$ ipython --no-banner

In [1]: import numpy as np

In [2]: from numpy import linalg as LA

In [3]: np.set_printoptions(precision=2, suppress=True, linewidth=140)

In [4]: mat = np.abs(np.array([[-3, -2, -4, -1, -4],
   ...:     [5, -1, 0, -2, 3],
   ...:     [5, 3, 4, -5, 5],
   ...:     [-4, 2, 2, 4, 1],
   ...:     [-4, 1, -5, -2, -4]])) + np.eye(5)

In [5]: mat = mat / mat.sum(axis=1, keepdims=True)

In [6]: mat
Out[6]: 
array([[0.27, 0.13, 0.27, 0.07, 0.27],
       [0.42, 0.17, 0.  , 0.17, 0.25],
       [0.22, 0.13, 0.22, 0.22, 0.22],
       [0.29, 0.14, 0.14, 0.36, 0.07],
       [0.24, 0.06, 0.29, 0.12, 0.29]])

In [7]: # row-stochastic, so 1 is an eigenvalue

In [8]: LA.matrix_power(mat, 100)
Out[8]: 
array([[0.27, 0.12, 0.21, 0.17, 0.23],
       [0.27, 0.12, 0.21, 0.17, 0.23],
       [0.27, 0.12, 0.21, 0.17, 0.23],
       [0.27, 0.12, 0.21, 0.17, 0.23],
       [0.27, 0.12, 0.21, 0.17, 0.23]])

In [9]: LA.matrix_power(mat, 2)
Out[9]: 
array([[0.27, 0.12, 0.22, 0.15, 0.25],
       [0.29, 0.12, 0.21, 0.14, 0.24],
       [0.27, 0.12, 0.2 , 0.19, 0.22],
       [0.29, 0.14, 0.18, 0.21, 0.19],
       [0.25, 0.11, 0.23, 0.17, 0.24]])

In [10]: mat @ np.ones(5)
Out[10]: array([1., 1., 1., 1., 1.])

In [11]: p = np.eye(5)[1]

In [12]: for _ in range(6):
    ...:     p = p @ mat
    ...:     print(p.round(2))
    ...: 
[0.42 0.17 0.   0.17 0.25]
[0.29 0.12 0.21 0.14 0.24]
[0.27 0.12 0.21 0.16 0.23]
[0.27 0.12 0.21 0.17 0.23]
[0.27 0.12 0.21 0.17 0.23]
[0.27 0.12 0.21 0.17 0.23]

In [13]: round(LA.det(mat), 2)
Out[13]: np.float64(0.0)

In [14]: (mat + mat.T) / 2
Out[14]: 
array([[0.27, 0.28, 0.24, 0.18, 0.25],
       [0.28, 0.17, 0.07, 0.15, 0.15],
       [0.24, 0.07, 0.22, 0.18, 0.26],
       [0.18, 0.15, 0.18, 0.36, 0.09],
       [0.25, 0.15, 0.26, 0.09, 0.29]])

In [15]: mat @ mat
Out[15]: 
array([[0.27, 0.12, 0.22, 0.15, 0.25],
       [0.29, 0.12, 0.21, 0.14, 0.24],
       [0.27, 0.12, 0.2 , 0.19, 0.22],
       [0.29, 0.14, 0.18, 0.21, 0.19],
       [0.25, 0.11, 0.23, 0.17, 0.24]])

In [16]: round(float(np.trace(mat)), 2)
Out[16]: 1.3

In [17]: round(float(np.abs(LA.eigvals(mat)).max()), 2)
Out[17]: 1.0

In [18]: np.sort(np.abs(LA.eigvals(mat)))
Out[18]: array([0.07, 0.07, 0.2 , 0.2 , 1.  ])

In [19]: out = LA.inv(mat)

In [20]: (np.abs(out) > 1e-9).astype(int)
Out[20]: 
array([[1, 1, 1, 1, 1],
       [1, 1, 1, 1, 1],
       [1, 1, 1, 1, 1],
       [1, 1, 1, 1, 1],
       [1, 1, 1, 1, 1]])

In [21]: round(float(LA.slogdet(mat)[0]), 2)
Out[21]: 1.0

In [22]: np.allclose(out, mat.T)
Out[22]: False

In [23]: x0 = np.array([2, 1, -2, 2, -3])

In [24]: h1 = np.maximum(mat @ x0, 0)

In [25]: np.tanh(mat @ x0)
Out[25]: array([-0.49,  0.53, -0.09,  0.73, -0.61])

In [26]: np.maximum(mat @ x0, 0) - np.maximum(-mat @ x0, 0)
Out[26]: array([-0.53,  0.58, -0.09,  0.93, -0.71])

In [27]: np.maximum(mat @ (3 * x0), 0)
Out[27]: array([0.  , 1.75, 0.  , 2.79, 0.  ])

In [28]: h1
Out[28]: array([0.  , 0.58, 0.  , 0.93, 0.  ])

In [29]: proj = np.triu(np.array([[-1, -2, 0, 2, -2],
    ...:     [-1, 0, 1, -1, -1],
    ...:     [1, -1, 2, 1, 2],
    ...:     [-2, 1, 2, -2, 1],
    ...:     [2, 2, 2, 1, 1]]), 1) + np.eye(5)

In [30]: out = proj @ mat @ LA.inv(proj)

In [31]: round(LA.det(out), 2)
Out[31]: np.float64(0.0)

In [32]: rng = np.random.default_rng(4124)

In [33]: ang = rng.uniform(0, 2 * np.pi, 33)

In [34]: q, _ = LA.qr(np.array([[-1.4, 0.0],
    ...:     [-0.1, 0.0],
    ...:     [-1.8, 0.2],
    ...:     [-0.1, 0.8],
    ...:     [-1.1, 0.5],
    ...:     [1.2, 0.9],
    ...:     [-1.7, 0.5],
    ...:     [-0.3, -1.8],
    ...:     [-1.8, -0.3],
    ...:     [2.4, 1.1],
    ...:     [-0.2, 1.4],
    ...:     [2.6, -0.1]]))

In [35]: arr = 20 * np.c_[np.cos(ang), np.sin(ang)] @ q.T

In [36]: arr
Out[36]: 
array([[  2.27,   0.16,   1.75,  -4.47,  -1.11,  -7.15,  -0.14,  10.91,   4.65, -10.25,  -7.78,  -3.63],
       [  1.21,   0.09,   0.26,  -5.07,  -2.28,  -6.84,  -1.76,  11.86,   3.48,  -9.16,  -8.85,  -1.59],
       [ -0.29,  -0.02,   0.99,   5.41,   3.17,   6.36,   3.05, -12.29,  -2.4 ,   7.96,   9.47,  -0.15],
       [ -5.45,  -0.39,  -7.4 ,  -1.97,  -5.27,   2.89,  -7.61,   2.39,  -6.42,   7.17,  -3.55,  10.32],
       [  3.26,   0.23,   3.22,  -3.66,   0.13,  -7.17,   1.53,   9.45,   5.65, -10.93,  -6.34,  -5.56],
       [ -1.91,  -0.14,  -1.25,   4.7 ,   1.52,   7.08,   0.7 , -11.28,  -4.27,   9.93,   8.18,   2.95],
       [  5.07,   0.36,   6.2 ,  -0.93,   3.18,  -5.8 ,   5.35,   3.98,   7.  , -10.46,  -1.53,  -9.26],
       [  4.13,   0.3 ,   4.58,  -2.65,   1.41,  -6.85,   3.18,   7.51,   6.42, -11.13,  -4.56,  -7.31],
       [ -2.56,  -0.18,  -4.61,  -5.46,  -5.31,  -3.74,  -6.41,  11.31,  -1.32,  -2.86,  -9.59,   5.42],
       [ -1.96,  -0.14,  -1.32,   4.67,   1.46,   7.09,   0.62, -11.24,  -4.33,   9.97,   8.13,   3.04],
       [ -5.25,  -0.38,  -7.37,  -2.84,  -5.67,   1.73,  -7.92,   4.41,  -5.83,   5.62,  -5.06,  10.07],
       [  4.22,   0.3 ,   6.48,   4.5 ,   5.94,   1.11,   7.75,  -8.54,   3.85,  -1.46,   7.95,  -8.37],
       [ -4.98,  -0.36,  -7.19,  -3.48,  -5.87,   0.76,  -8.  ,   5.95,  -5.24,   4.25,  -6.17,   9.65],
       [  4.1 ,   0.29,   6.35,   4.62,   5.92,   1.36,   7.68,  -8.85,   3.64,  -1.07,   8.15,  -8.15],
       [  2.21,   0.16,   4.19,   5.54,   5.1 ,   4.16,   6.05, -11.64,   0.82,   3.61,   9.74,  -4.78],
       [ -4.6 ,  -0.33,  -5.36,   1.92,  -2.21,   6.47,  -4.19,  -6.04,  -6.76,  10.98,   3.27,   8.27],
       [  4.99,   0.36,   7.2 ,   3.46,   5.86,  -0.79,   8.  ,  -5.92,   5.26,  -4.29,   6.15,  -9.66],
       [  5.44,   0.39,   7.03,   0.52,   4.36,  -4.52,   6.69,   0.87,   6.95,  -9.15,   1.01, -10.13],
       [  2.81,   0.2 ,   2.55,  -4.06,  -0.45,  -7.2 ,   0.75,  10.18,   5.21, -10.67,  -7.05,  -4.69],
       [ -0.35,  -0.03,   0.9 ,   5.39,   3.11,   6.4 ,   2.96, -12.27,  -2.49,   8.06,   9.43,  -0.02],
       [  2.59,   0.19,   2.23,  -4.23,  -0.72,  -7.19,   0.39,  10.49,   4.99, -10.52,  -7.36,  -4.26],
       [  1.06,   0.08,   2.75,   5.63,   4.3 ,   5.35,   4.76, -12.28,  -0.73,   5.83,   9.88,  -2.66],
       [ -4.25,  -0.3 ,  -6.5 ,  -4.48,  -5.95,  -1.06,  -7.76,   8.49,  -3.89,   1.54,  -7.91,   8.41],
       [  3.82,   0.27,   6.06,   4.84,   5.86,   1.86,   7.49,  -9.45,   3.2 ,  -0.28,   8.53,  -7.67],
       [ -5.46,  -0.39,  -7.4 ,  -1.94,  -5.25,   2.93,  -7.59,   2.32,  -6.43,   7.22,  -3.49,  10.32],
       [ -1.31,  -0.09,  -3.07,  -5.64,  -4.49,  -5.11,  -5.05,  12.19,   0.4 ,  -5.38,  -9.89,   3.12],
       [ -2.79,  -0.2 ,  -2.51,   4.08,   0.49,   7.2 ,  -0.71, -10.22,  -5.19,  10.66,   7.09,   4.64],
       [ -5.49,  -0.39,  -7.2 ,  -0.99,  -4.68,   4.03,  -7.04,   0.17,  -6.83,   8.59,  -1.83,  10.27],
       [  0.93,   0.07,   2.59,   5.63,   4.21,   5.46,   4.61, -12.31,  -0.89,   6.05,   9.86,  -2.43],
       [ -4.9 ,  -0.35,  -5.88,   1.33,  -2.8 ,   6.09,  -4.9 ,  -4.84,  -6.93,  10.72,   2.24,   8.89],
       [ -0.23,  -0.02,  -1.67,  -5.54,  -3.63,  -6.02,  -3.72,  12.37,   1.78,  -7.2 ,  -9.69,   1.11],
       [ -5.23,  -0.37,  -6.51,   0.47,  -3.58,   5.43,  -5.82,  -3.02,  -7.04,  10.12,   0.73,   9.6 ],
       [ -4.18,  -0.3 ,  -4.66,   2.58,  -1.49,   6.82,  -3.28,  -7.37,  -6.46,  11.13,   4.44,   7.41]])

In [37]: idx = arr[:, 8] > np.median(arr[:, 8])

In [38]: r0 = arr[idx].mean(axis=0) - arr[~idx].mean(axis=0)

In [39]: r0
Out[39]: array([  6.31,   0.45,   7.66,  -1.33,   3.84,  -7.41,   6.55,   5.36,   8.78, -13.26,  -2.21, -11.49])

In [40]: idx.astype(int)
Out[40]: array([1, 1, 0, 0, 1, 0, 1, 1, 0, 0, 0, 1, 0, 1, 1, 0, 1, 1, 1, 0, 1, 1, 0, 1, 0, 1, 0, 0, 0, 0, 1, 0, 0])
